$ ipython --no-banner

In [1]: import numpy as np

In [2]: from numpy import linalg as LA

In [3]: np.set_printoptions(suppress=True, linewidth=200)

In [4]: m1 = np.loadtxt("block17.csv", delimiter=",")

In [5]: print(m1)
[[ 4.  0.  0.  0.  0.  0.  0.]
 [ 0. -9.  0.  0.  0.  0.  0.]
 [ 0.  0.  8.  0.  0.  0.  0.]
 [ 0.  0.  0. -2.  0.  0.  0.]
 [ 0.  0.  0.  0.  4.  0.  0.]
 [ 0.  0.  0.  0.  0.  2.  0.]
 [ 0.  0.  0.  0.  0.  0.  9.]]

In [6]: print(np.round(np.sort(LA.eigvals(m1).real), 3))
[-9. -2.  2.  4.  4.  8.  9.]

In [7]: print(m1 @ m1)
[[16.  0.  0.  0.  0.  0.  0.]
 [ 0. 81.  0.  0.  0.  0.  0.]
 [ 0.  0. 64.  0.  0.  0.  0.]
 [ 0.  0.  0.  4.  0.  0.  0.]
 [ 0.  0.  0.  0. 16.  0.  0.]
 [ 0.  0.  0.  0.  0.  4.  0.]
 [ 0.  0.  0.  0.  0.  0. 81.]]

In [8]: print(np.flatnonzero(LA.matrix_power((m1 != 0) + (m1.T != 0) + np.eye(7), 7)[5]))
[5]

In [9]: print(np.round(LA.det(m1), 3))
41472.0

In [10]: print([int(LA.matrix_rank(LA.matrix_power(m1, p))) for p in range(1, 8)])
[7, 7, 7, 7, 7, 7, 7]

In [11]: print(np.round(np.sort(LA.eigvals(m1)), 3))
[-9. -2.  2.  4.  4.  8.  9.]

In [12]: A2 = m1[0, 0] * m1[1:] - np.outer(m1[1:, 0], m1[0])

In [13]: print(A2)
[[  0. -36.   0.   0.   0.   0.   0.]
 [  0.   0.  32.   0.   0.   0.   0.]
 [  0.   0.   0.  -8.   0.   0.   0.]
 [  0.   0.   0.   0.  16.   0.   0.]
 [  0.   0.   0.   0.   0.   8.   0.]
 [  0.   0.   0.   0.   0.   0.  36.]]

In [14]: print(LA.matrix_rank(A2), LA.matrix_rank(m1))
6 7

In [15]: print(np.flatnonzero(~A2.round(6).any(axis=1)))
[]

In [16]: print(m1[:, 0] / m1[0, 0])
[1. 0. 0. 0. 0. 0. 0.]

In [17]: A = np.loadtxt("sample5.csv", delimiter=",")

In [18]: print(A)
[[0. 0. 1. 0. 1. 0. 1. 1.]
 [0. 0. 1. 0. 0. 0. 1. 0.]
 [1. 1. 0. 0. 0. 0. 0. 1.]
 [0. 0. 0. 0. 1. 0. 1. 0.]
 [1. 0. 0. 1. 0. 1. 0. 0.]
 [0. 0. 0. 0. 1. 0. 1. 1.]
 [1. 1. 0. 1. 0. 1. 0. 0.]
 [1. 0. 1. 0. 0. 1. 0. 0.]]

In [19]: # symmetric, so the eigenvalues are real

In [20]: evals, evecs = LA.eigh(A)

In [21]: x = np.array([0, 1, 1, 3, 2, 3, 3, 1])

In [22]: print((np.sign(evecs[:, -1].round(6)) == np.sign(evecs[0, -1].round(6))).astype(int))
[1 1 1 1 1 1 1 1]

In [23]: print(np.round(LA.eigvalsh(A[1:, 1:]), 3) + 0)
[-2.247 -1.651 -0.555  0.     0.802  1.274  2.377]

In [24]: print([round(float(LA.det(A[:i, :i])), 2) + 0 for i in range(1, 9)])
[0.0, 0.0, 0.0, 0.0, 0.0, 0.0, 0.0, 1.0]

In [25]: print(np.round(LA.eigvalsh(A).min(), 3))
-2.854

In [26]: print(np.all(LA.eigvalsh(A) > 0))
False

In [27]: x = np.array([1, 2, 0, 2, 2, 2, 2, 0])

In [28]: h = np.maximum(A @ x, 0)

In [29]: print(np.flatnonzero(h > 1e-9))
[0 1 2 3 4 5 6 7]

In [30]: print(A * (h > 1e-9)[:, None])
[[0. 0. 1. 0. 1. 0. 1. 1.]
 [0. 0. 1. 0. 0. 0. 1. 0.]
 [1. 1. 0. 0. 0. 0. 0. 1.]
 [0. 0. 0. 0. 1. 0. 1. 0.]
 [1. 0. 0. 1. 0. 1. 0. 0.]
 [0. 0. 0. 0. 1. 0. 1. 1.]
 [1. 1. 0. 1. 0. 1. 0. 0.]
 [1. 0. 1. 0. 0. 1. 0. 0.]]

In [31]: print(np.maximum(A @ (3 * x), 0))
[12.  6.  9. 12. 15. 12. 21.  9.]

In [32]: print(np.maximum(A @ x, 0) - np.maximum(-A @ x, 0))
[4. 2. 3. 4. 5. 4. 7. 3.]

In [33]: x = np.array([1, 3, -3, 2, 1, -3, 0, -1])

In [34]: print(np.einsum("ij,j->i", A, x))
[-3. -3.  3.  1.  0.  0.  3. -5.]

In [35]: print(A @ np.eye(8)[1])
[0. 0. 1. 0. 0. 0. 1. 0.]

In [36]: print(A * x)
[[ 0.  0. -3.  0.  1. -0.  0. -1.]
 [ 0.  0. -3.  0.  0. -0.  0. -0.]
 [ 1.  3. -0.  0.  0. -0.  0. -1.]
 [ 0.  0. -0.  0.  1. -0.  0. -0.]
 [ 1.  0. -0.  2.  0. -3.  0. -0.]
 [ 0.  0. -0.  0.  1. -0.  0. -1.]
 [ 1.  3. -0.  2.  0. -3.  0. -0.]
 [ 1.  0. -3.  0.  0. -3.  0. -0.]]

In [37]: print(A @ x)
[-3. -3.  3.  1.  0.  0.  3. -5.]

In [38]: print(A @ np.ones(8))
[4. 2. 3. 2. 3. 3. 4. 3.]

In [39]: print(np.sign((A @ x).round(6)))
[-1. -1.  1.  1.  0.  0.  1. -1.]

In [40]: rng = np.random.default_rng(6208)

In [41]: th = np.sort(rng.uniform(-2, 2, 33))

In [42]: mat = np.c_[th, th ** 2, th ** 3] @ np.array([[-2, -2, -3, 1, -1], [2, 0, -3, -3, 0], [1, 3, 0, 0, 2]])

In [43]: print(mat.round(3))
[[  4.03  -19.482  -5.862 -13.801 -13.649]
 [  4.098 -18.191  -5.516 -13.297 -12.776]
 [  4.144 -17.191  -5.244 -12.898 -12.099]
 [  4.2   -15.704  -4.832 -12.289 -11.091]
 [  4.215 -15.239  -4.702 -12.094 -10.775]
 [  4.179  -8.021  -2.541  -8.731  -5.863]
 [  4.055  -6.232  -1.953  -7.749  -4.638]
 [  3.98   -5.469  -1.693  -7.302  -4.114]
 [  3.939  -5.113  -1.569  -7.086  -3.869]
 [  3.438  -2.315  -0.538  -5.159  -1.928]
 [  2.934  -0.851   0.064  -3.848  -0.893]
 [  2.773  -0.53    0.206  -3.498  -0.662]
 [  2.711  -0.421   0.254  -3.371  -0.583]
 [  2.165   0.268   0.579  -2.375  -0.067]
 [  1.938   0.437   0.663  -2.018   0.068]
 [  1.649   0.571   0.729  -1.605   0.186]
 [  0.439   0.355   0.457  -0.293   0.174]
 [  0.253   0.224   0.303  -0.153   0.111]
 [  0.131   0.123   0.174  -0.073   0.061]
 [  0.116   0.11    0.156  -0.064   0.055]
 [ -0.264  -0.306  -0.554   0.083  -0.151]
 [ -0.322  -0.391  -0.759   0.078  -0.191]
 [ -0.377  -0.485  -1.042   0.049  -0.232]
 [ -0.286  -0.57   -2.779  -0.441  -0.185]
 [ -0.246  -0.536  -2.959  -0.511  -0.154]
 [ -0.202  -0.497  -3.135  -0.583  -0.119]
 [  0.386   0.177  -4.779  -1.349   0.404]
 [  1.025   1.035  -6.045  -2.025   1.025]
 [  1.148   1.209  -6.261  -2.146   1.149]
 [  2.091   2.604  -7.751  -3.017   2.131]
 [  2.269   2.878  -8.007  -3.173   2.321]
 [  4.544   6.566 -10.876  -5.002   4.867]
 [  7.359  11.457 -13.835  -7.015   8.206]]

In [44]: # looks like rank 3

In [45]: print(np.allclose(mat[:-1].T @ LA.lstsq(mat[:-1].T, mat[-1])[0], mat[-1]))
True

In [46]: print(np.abs(np.diag(LA.qr(mat)[1])) > 1e-9)
[ True  True  True False False]

In [47]: print(np.unique(mat.round(6), axis=0).shape)
(33, 5)

In [48]: basis = 5 * np.array([[-0.8, 0.5, 0.2, -1.2, -1.1], [3.0, 1.2, 0.5, -3.0, -2.2]])

In [49]: z = rng.integers(0, 2, 13)

In [50]: feats = basis[z] + rng.normal(size=(13, 5))

In [51]: print(feats.round(3))
[[ -2.741   1.826   2.47   -6.452  -6.644]
 [ 14.8     5.949   2.318 -14.926 -10.098]
 [ 15.588   6.876   3.659 -15.316 -12.196]
 [ -4.051   1.908  -1.054  -6.151  -4.822]
 [ 14.865   5.914   2.155 -13.704 -12.604]
 [ -3.914   1.977   1.93   -4.494  -5.908]
 [ 14.446   5.428  -0.246 -14.496 -11.534]
 [ -5.327   1.572   2.233  -5.343  -6.599]
 [ 15.87    5.236   2.28  -13.749 -11.138]
 [ 15.081   5.47    1.849 -14.15  -11.536]
 [ 13.914   5.495   1.484 -13.138  -9.832]
 [ -4.875   3.379   2.235  -7.64   -4.776]
 [ -3.513   3.316   1.543  -6.051  -4.671]]

In [52]: Xs = feats - feats.mean(axis=0)

In [53]: evecs = LA.svd(Xs)[2][:2]

In [54]: A2 = Xs - Xs @ evecs.T @ evecs

In [55]: print(np.round(np.diag(evecs.T @ evecs), 3))
[0.779 0.041 0.87  0.143 0.167]

In [56]: print(LA.norm(A2, axis=1).round(6).argmax())
11

In [57]: print(np.round((Xs @ evecs.T).std(axis=0), 3))
[10.875  1.192]

In [58]: print(round(float(LA.norm(A2) / LA.norm(Xs)), 3))
0.114
